$ ipython --no-banner

In [1]: import numpy as np

In [2]: from numpy import linalg as LA

In [3]: np.set_printoptions(precision=2, suppress=True, linewidth=160)

In [4]: K = np.load("arr.npy")

In [5]: print(K)
[[-0.22 -0.23  0.1 ]
 [ 1.3   1.31 -0.66]
 [ 1.83  1.81 -0.88]
 [ 2.18  2.17 -1.11]
 [ 0.8   0.81 -0.4 ]
 [ 0.39  0.42 -0.21]
 [-1.26 -1.29  0.61]
 [ 1.84  1.82 -0.9 ]
 [ 0.3   0.28 -0.19]
 [ 1.56  1.53 -0.75]
 [-0.1  -0.12  0.04]
 [ 4.62  4.62 -2.35]
 [ 2.08  2.04 -0.99]
 [-4.85 -4.81  2.42]
 [-2.19 -2.21  1.12]
 [ 0.17  0.17 -0.09]
 [-0.79 -0.77  0.41]
 [-1.19 -1.24  0.61]
 [ 3.54  3.58 -1.75]
 [ 0.6   0.59 -0.28]
 [ 1.32  1.35 -0.69]
 [ 0.01  0.02 -0.01]
 [ 4.03  4.02 -2.  ]
 [ 1.12  1.12 -0.55]
 [-1.53 -1.56  0.82]
 [-1.18 -1.21  0.57]
 [-1.05 -1.07  0.49]
 [-1.66 -1.6   0.82]]

In [6]: G = np.cov(K, rowvar=False)

In [7]: print(G.shape)
(3, 3)

In [8]: print(K.std(axis=0))
[1.97 1.97 0.99]

In [9]: print(np.argsort(-K.std(axis=0).round(6), kind="stable"))
[0 1 2]

In [10]: print(np.median(K, axis=0))
[ 0.34  0.35 -0.2 ]

In [11]: print(np.round(np.polyfit(K[:, 2], K[:, 0], 1), 2) + 0)
[-2.  0.]

In [12]: x = np.array([2, 5, 2])

In [13]: y = K @ x

In [14]: print(LA.lstsq(K, y)[0])
[2. 5. 2.]

In [15]: rng = np.random.default_rng(784352)

In [16]: y = y + 0.1 * rng.normal(size=28)

In [17]: print(y)
[ -1.53   7.81  10.97  12.98   4.74   2.41  -7.93  10.97   1.57   9.45  -0.79  27.51  12.29 -28.89 -13.23   0.97  -4.66  -7.27  21.51   3.56   7.95   0.03
  24.2    6.62  -9.17  -7.23  -6.71  -9.88]

In [18]: c, *_ = LA.lstsq(K, y)

In [19]: print(c.round())
[3. 5. 4.]

In [20]: Z = np.array([[-5, 6, -8, 5], [5, -5, -1, 0], [-5, 1, -6, 0]])

In [21]: F = rng.normal(size=(22, 3)) @ Z + np.array([1, 2, -3, -2])

In [22]: print(F.round(2) + 0)
[[ -1.05   9.36 -11.14   6.3 ]
 [  4.66  -4.06 -12.23   0.  ]
 [-18.25   8.27 -31.55   2.5 ]
 [ 14.73 -12.55  10.52 -10.23]
 [  9.41   0.28   0.66   0.97]
 [-12.51  15.23 -19.27   6.59]
 [ -7.7    4.65 -18.13   0.92]
 [  9.73  -3.27  10.53  -6.29]
 [ -0.36   1.57  -0.74  -4.38]
 [ -3.4    9.75 -10.52   4.63]
 [ -5.21   7.62  -3.82  -1.52]
 [ -1.38   9.15 -13.76   7.11]
 [  0.79   4.87 -11.24   4.01]
 [ 11.98  -4.56   2.59  -2.02]
 [ 16.19 -13.26  14.56 -11.64]
 [ -4.95   5.91  -5.16  -2.1 ]
 [ -3.75   7.73 -17.38   5.93]
 [  5.31   1.82  10.47  -5.31]
 [  4.98  -0.46   6.44  -5.52]
 [ -5.96  10.64  -3.97   0.47]
 [ -1.44   4.17  -6.59  -0.32]
 [  4.93   0.73  -4.6    0.55]]

In [23]: Ac = F - F.mean(axis=0)

In [24]: vecs = LA.svd(Ac)[2][:1]

In [25]: B = Ac - Ac @ vecs.T @ vecs

In [26]: print(LA.norm(B, axis=1).round(6).argmax())
2

In [27]: print(np.cov(Ac @ vecs.T, rowvar=False))
250.5046241517993

In [28]: x = np.array([2, 1, 2, 2])

In [29]: y = F @ x

In [30]: LA.solve(F, y)
LinAlgError: Last 2 dimensions of the array must be square


In [31]: print(LA.lstsq(F, y)[0])
[2. 1. 2. 2.]

In [32]: print(LA.solve(F.T @ F, F.T @ y))
[2. 1. 2. 2.]

In [33]: y = y + 0.05 * rng.normal(size=22)

In [34]: print(y)
[ -2.5  -19.18 -86.31  17.51  22.36 -35.21 -45.14  24.7   -9.42  -8.89 -13.43  -6.86  -8.    20.5   24.93 -18.44 -22.68  22.71  11.31  -8.28 -12.47   2.48]

In [35]: c, *_ = LA.lstsq(F, y)

In [36]: print([round(float(LA.norm(LA.solve(F.T @ F + lam * np.eye(4), F.T @ y))), 2) for lam in (0, 1, 10, 100)])
[3.6, 3.59, 3.51, 2.88]

In [37]: print(c)
[2. 1. 2. 2.]

In [38]: proj = F @ LA.solve(F.T @ F, F.T)

In [39]: print(np.diag(proj))
[0.17 0.27 0.56 0.27 0.17 0.19 0.17 0.14 0.11 0.11 0.15 0.19 0.11 0.16 0.3  0.13 0.13 0.21 0.12 0.2  0.05 0.08]

In [40]: print(proj @ F[:, 0])
[ -1.05   4.66 -18.25  14.73   9.41 -12.51  -7.7    9.73  -0.36  -3.4   -5.21  -1.38   0.79  11.98  16.19  -4.95  -3.75   5.31   4.98  -5.96  -1.44   4.93]

In [41]: print(np.allclose(proj @ proj, proj))
True

In [42]: print(np.trace(proj))
4.0

In [43]: Ac = (F - F.mean(axis=0)) / F.std(axis=0)

In [44]: print(np.argwhere(np.abs(Ac) > 2))
[[ 2  0]
 [ 2  2]
 [ 3  1]
 [14  1]
 [14  3]]

In [45]: print(Ac.std(axis=0))
[1. 1. 1. 1.]

In [46]: c = LA.lstsq(np.delete(Ac, 3, axis=1), Ac[:, 3])[0]

In [47]: print(np.abs(c).argmax())
0

In [48]: print(c)
[ 1.18  1.12 -1.03]

In [49]: mat = np.load("sample19.npy")

In [50]: print(mat)
[[-20  10 -15]
 [ 20 -10  15]
 [  4  -2   3]
 [ -4   2  -3]
 [  4  -2   3]]

In [51]: print(mat.shape)
(5, 3)

In [52]: print(mat.sum(axis=1))
[-25  25   5  -5   5]

In [53]: print(mat - mat[0])
[[  0   0   0]
 [ 40 -20  30]
 [ 24 -12  18]
 [ 16  -8  12]
 [ 24 -12  18]]

In [54]: print(np.unravel_index(np.abs(mat).argmax(), mat.shape))
(np.int64(0), np.int64(0))

In [55]: print(np.round(LA.svd(mat, compute_uv=False), 2) + 0)
[39.2  0.   0. ]

In [56]: LA.rank(mat)
AttributeError: module 'numpy.linalg' has no attribute 'rank'


In [57]: print(mat.mean(axis=0))
[ 0.8 -0.4  0.6]

In [58]: print(np.count_nonzero(mat))
15

In [59]: mat[:, 3]
IndexError: index 3 is out of bounds for axis 1 with size 3


In [60]: print(np.abs(mat).max())
20

In [61]: print(mat.sum(axis=0))
[ 4 -2  3]

In [62]: np.zeros(5, 3)
TypeError: Cannot interpret '3' as a data type
